In [1]: import numpy as np

In [2]: from numpy import linalg as LA

In [3]: np.set_printoptions(precision=2, suppress=True, linewidth=200)

In [4]: def tidy(a):
   ...:     return np.round(a, 2) + 0
   ...: 

In [5]: M = np.loadtxt("m.csv", delimiter=",")

In [6]: print(M)
[[  6.58 -12.72  -7.64]
 [  6.94 -14.01 -10.24]
 [  6.25 -11.28  -8.67]
 [-19.66  15.09  14.88]
 [  7.01 -11.79 -10.04]
 [-19.55  15.86  15.54]
 [  6.44 -11.81  -8.38]
 [  6.77 -10.69  -7.89]
 [-20.24  15.57  14.88]
 [-21.13  17.32  14.11]
 [-19.62  17.41  14.11]
 [  8.89 -11.18  -9.23]
 [  7.4  -10.4  -10.1 ]
 [-18.77  16.19  13.01]
 [  8.39 -12.34  -8.21]
 [  8.46 -11.57  -9.24]
 [-20.27  15.99  16.47]
 [  9.45 -10.8   -8.78]
 [  7.57 -11.51 -10.63]
 [-20.75  15.7   14.66]
 [  6.93 -11.96  -9.19]
 [  4.69 -10.72 -10.4 ]]

In [7]: x = np.array([0, 2, -2])

In [8]: rhs = M @ x

In [9]: print(tidy(LA.pinv(M) @ M))
[[1. 0. 0.]
 [0. 1. 0.]
 [0. 0. 1.]]

In [10]: print(tidy(LA.lstsq(M, rhs)[0]))
[ 0.  2. -2.]

In [11]: print(tidy(LA.solve(M.T @ M, M.T @ rhs)))
[ 0.  2. -2.]

In [12]: rng = np.random.default_rng(91)

In [13]: rhs = rhs + 0.02 * rng.normal(size=22)

In [14]: print(tidy(rhs))
[-10.16  -7.53  -5.25   0.41  -3.49   0.64  -6.87  -5.6    1.37   6.41   6.61  -3.89  -0.6    6.39  -8.28  -4.65  -0.94  -4.    -1.75   2.08  -5.53  -0.64]

In [15]: coef, *_ = LA.lstsq(M, rhs)

In [16]: print(tidy(LA.norm(rhs - M @ coef)))
0.07

In [17]: print(tidy(M.T @ (rhs - M @ coef)))
[0. 0. 0.]

In [18]: Xs = (M - M.mean(axis=0)) / M.std(axis=0)

In [19]: print(Xs.std(axis=0))
[1. 1. 1.]

In [20]: coef = LA.lstsq(np.delete(Xs, 0, axis=1), Xs[:, 0])[0]

In [21]: print(tidy(coef))
[-0.61 -0.39]

In [22]: print(tidy(1 - np.var(Xs[:, 0] - np.delete(Xs, 0, axis=1) @ coef)))
0.99

In [23]: f = np.array([2, -1])

In [24]: print(tidy(np.cross(M[16, :3], M[4, :3])))
[ 33.64 -88.06 126.89]

In [25]: print(tidy(np.polyval(f, M[16])))
[-41.54  30.98  31.94]

In [26]: print(tidy(np.correlate(M[16], M[4], "full")))
[ 203.51   78.44 -495.97  -82.09  115.45]

In [27]: q, _ = LA.qr(np.array([[0.4], [-0.7], [-0.5]]))

In [28]: mat = q @ q.T

In [29]: print(tidy(mat))
[[ 0.18 -0.31 -0.22]
 [-0.31  0.54  0.39]
 [-0.22  0.39  0.28]]

In [30]: B = mat / LA.norm(mat, axis=1, keepdims=True)

In [31]: gram = B @ B.T

In [32]: print((np.abs(gram) > 0.9).astype(int))
[[1 1 1]
 [1 1 1]
 [1 1 1]]

In [33]: print(np.argwhere(np.triu(np.abs(gram) > 0.95, 1)))
[[0 1]
 [0 2]
 [1 2]]

In [34]: A = np.load("w.npy")

In [35]: print(A)
[[  5  -1  -3]
 [  6   4  -4]
 [  7   8  -3]
 [  3   5  -7]
 [  8   7  -2]
 [  4   4  -6]
 [  1   9  -3]
 [ -2   5  -1]
 [ -5   3   2]
 [ -9   4   3]
 [-10   1   7]
 [-13  -1  10]
 [ -8  -6  14]
 [-12  -4  10]
 [-10  -1   6]
 [-15  -3   8]
 [-15  -4   8]
 [-18  -4   4]
 [-21  -5   1]]

In [36]: labels = rng.permutation(3)

In [37]: B = M[:, labels] * rng.choice([-1, 1], 3)

In [38]: print(B)
[[ -6.58 -12.72   7.64]
 [ -6.94 -14.01  10.24]
 [ -6.25 -11.28   8.67]
 [ 19.66  15.09 -14.88]
 [ -7.01 -11.79  10.04]
 [ 19.55  15.86 -15.54]
 [ -6.44 -11.81   8.38]
 [ -6.77 -10.69   7.89]
 [ 20.24  15.57 -14.88]
 [ 21.13  17.32 -14.11]
 [ 19.62  17.41 -14.11]
 [ -8.89 -11.18   9.23]
 [ -7.4  -10.4   10.1 ]
 [ 18.77  16.19 -13.01]
 [ -8.39 -12.34   8.21]
 [ -8.46 -11.57   9.24]
 [ 20.27  15.99 -16.47]
 [ -9.45 -10.8    8.78]
 [ -7.57 -11.51  10.63]
 [ 20.75  15.7  -14.66]
 [ -6.93 -11.96   9.19]
 [ -4.69 -10.72  10.4 ]]

In [39]: U, _, VT = LA.svd(M.T @ B)

In [40]: print(labels)
[0 1 2]

In [41]: print(tidy(LA.lstsq(M, B)[0]))
[[-1.  0.  0.]
 [ 0.  1.  0.]
 [ 0.  0. -1.]]

In [42]: P = A @ LA.solve(A.T @ A, A.T)

In [43]: print(tidy(P @ A[:, 2]))
[-3. -4. -3. -7. -2. -6. -3. -1.  2.  3.  7. 10. 14. 10.  6.  8.  8.  4.  1.]

In [44]: print(tidy(LA.eigvalsh(P)))
[0. 0. 0. 0. 0. 0. 0. 0. 0. 0. 0. 0. 0. 0. 0. 0. 1. 1. 1.]

In [45]: data = np.load("sample16.npy")

In [46]: print(data)
[[ 0.4  -0.1  -0.51]
 [-0.6  -1.5  -7.44]
 [ 1.7  -0.1  -0.41]
 [-0.2  -1.2  -6.  ]
 [ 0.3   0.1   0.49]
 [-0.2   0.8   4.06]
 [ 0.2  -0.1  -0.52]
 [-0.3   0.   -0.01]
 [-0.1  -1.7  -8.55]
 [ 1.5  -0.8  -3.92]
 [-0.1   0.4   2.08]]

In [47]: Xs = data - data.mean(axis=0)

In [48]: V = LA.svd(Xs)[2][:2]

In [49]: B = Xs - Xs @ V.T @ V

In [50]: print(tidy(B.std(axis=0)))
[0.   0.01 0.  ]

In [51]: print(tidy((Xs @ V.T).std(axis=0)))
[3.92 0.69]

In [52]: print(tidy(LA.norm(B) / LA.norm(Xs)))
0.0

In [53]: print(tidy(np.cov(Xs @ V.T, rowvar=False)))
[[16.9   0.  ]
 [ 0.    0.53]]

In [54]: print(LA.norm(B, axis=1).round(6).argmax())
1

In [55]: J = np.load("layer8.npy")

In [56]: print(J)
[[3 0 3]
 [5 6 0]
 [0 3 5]
 [3 0 3]
 [0 8 2]
 [6 8 0]
 [7 5 0]
 [5 6 0]
 [0 6 4]
 [9 4 0]
 [2 0 2]
 [4 0 4]
 [0 9 0]
 [8 7 0]
 [0 7 1]
 [4 9 0]]

In [57]: # row 3 repeats row 0

In [58]: gram = np.cov(J, rowvar=False)

In [59]: print(np.argsort(-J.std(axis=0).round(6), kind="stable"))
[1 0 2]

In [60]: print(tidy(np.polyfit(J[:, 1], J[:, 2], 1)))
[-0.33  3.12]

In [61]: print(np.argwhere(np.triu(np.abs(np.corrcoef(J.T)) > 0.8, 1)))
[]

In [62]: labels = J[:, 1] > np.median(J[:, 1])

In [63]: f = J[labels].mean(axis=0) - J[~labels].mean(axis=0)

In [64]: print(((J - J.mean(axis=0)) @ f > 0).astype(int))
[0 1 0 0 1 1 1 1 1 0 0 0 1 1 1 1]

In [65]: print((((J - J.mean(axis=0)) @ f > 0) == labels).mean())
0.75

In [66]: print(tidy(f))
[-0.8  5.  -1.6]

In [67]: K = np.array([[0, 12, 0, 12], [0, -16, 0, -16], [0, -8, 0, -8]])

In [68]: print(K)
[[  0  12   0  12]
 [  0 -16   0 -16]
 [  0  -8   0  -8]]

In [69]: print([round(float(x), 2) for x in LA.svd(K, compute_uv=False)[:3]])
[30.46, 0.0, 0.0]

In [70]: blk = np.stack([K, -3 * K, K[::-1]])

In [71]: print(np.einsum("bij,cij->bc", blk, blk))
[[  928 -2784   128]
 [-2784  8352  -384]
 [  128  -384   928]]

In [72]: print(blk.shape)
(3, 3, 4)

In [73]: print(LA.matrix_rank(blk.reshape(3, -1)))
2

In [74]: print((blk @ K.T).shape)
(3, 3, 3)

In [75]: print(LA.matrix_rank(blk))
[1 1 1]

In [76]: print(tidy(LA.norm(blk, axis=(1, 2))))
[30.46 91.39 30.46]

In [77]: print(np.unique(K.round(6), axis=0).shape)
(3, 4)

In [78]: print(np.abs(np.diag(LA.qr(K)[1])) > 1e-9)
[False  True False]

In [79]: print(np.allclose(K[:-1].T @ LA.lstsq(K[:-1].T, K[-1])[0], K[-1]))
True

In [80]: print(tidy(np.trace(LA.pinv(K) @ K)))
1.0

In [81]: print(LA.lstsq(K[:-1].T, K[-1])[2])
1

In [82]: U, sv, VT = LA.svd(K)

In [83]: V = VT[:(sv > 1e-8).sum()]

In [84]: x = K[1] + 4 * K[0] + rng.integers(2) * np.eye(4)[2]

In [85]: print(x)
[ 0. 32.  0. 32.]

In [86]: print(LA.matrix_rank(np.vstack([K, x])))
1

In [87]: print(tidy(np.diag(V.T @ V)))
[0.  0.5 0.  0.5]

In [88]: m1 = np.load("a.npy")

In [89]: print(tidy(m1))
[[0.69 0.06 0.46]
 [0.06 0.   0.04]
 [0.46 0.04 0.31]]

In [90]: print(LA.cond(m1) > 100)
True

In [91]: print(tidy(LA.norm(m1, 2) / LA.norm(m1)))
1.0

In [92]: print(LA.matrix_rank(m1, rtol=0.1))
1

In [93]: print([round(float(x), 2) for x in LA.svd(m1, compute_uv=False)[:3]])
[1.0, 0.0, 0.0]
